$ ipython --no-banner

In [1]: import numpy as np

In [2]: import numpy.linalg as la

In [3]: np.set_printoptions(precision=1, suppress=True, linewidth=120)

In [4]: W0 = np.loadtxt("arr.csv", delimiter=",")

In [5]: W0
Out[5]: 
array([[-0.7,  0.7,  0. ,  0. ],
       [-0.7, -0.7,  0. ,  0. ],
       [ 0. ,  0. ,  1. ,  0. ],
       [ 0. ,  0. ,  0. ,  1. ]])

In [6]: # columns are unit length and at right angles

In [7]: vec = np.array([-5, 4, 0, -4])

In [8]: la.inv(W0)
Out[8]: 
array([[-0.7, -0.7, -0. , -0. ],
       [ 0.7, -0.7,  0. ,  0. ],
       [ 0. ,  0. ,  1. ,  0. ],
       [ 0. ,  0. ,  0. ,  1. ]])

In [9]: np.sort(np.abs(np.degrees(np.angle(la.eigvals(W0)))))
Out[9]: array([  0.,   0., 135., 135.])

In [10]: 4 - la.matrix_rank(W0 - np.eye(4), tol=1e-8)
Out[10]: np.int64(2)

In [11]: vec = np.array([-2, 2, 0, 0])

In [12]: rhs = W0 @ vec

In [13]: b, lr = np.zeros(4), 1 / la.norm(W0, 2) ** 2

In [14]: for i in range(200):
    ...:     b -= lr * W0.T @ (W0 @ b - rhs)
    ...:     if i % 50 == 0: print(i, round(la.norm(W0 @ b - rhs), 1))
    ...: 
0 0.0
50 0.0
100 0.0
150 0.0

In [15]: b
Out[15]: array([-2.,  2.,  0.,  0.])

In [16]: rng = np.random.default_rng(660)

In [17]: lab = rng.permutation(4)

In [18]: lab
Out[18]: array([2, 3, 0, 1])

In [19]: out = W0[lab][:, lab]

In [20]: np.diag(out)
Out[20]: array([ 1. ,  1. , -0.7, -0.7])

In [21]: round(np.trace(out), 1)
Out[21]: np.float64(0.6)

In [22]: round(float(la.det(out)), 1), round(float(la.det(W0[lab])), 1)
Out[22]: (1.0, 1.0)
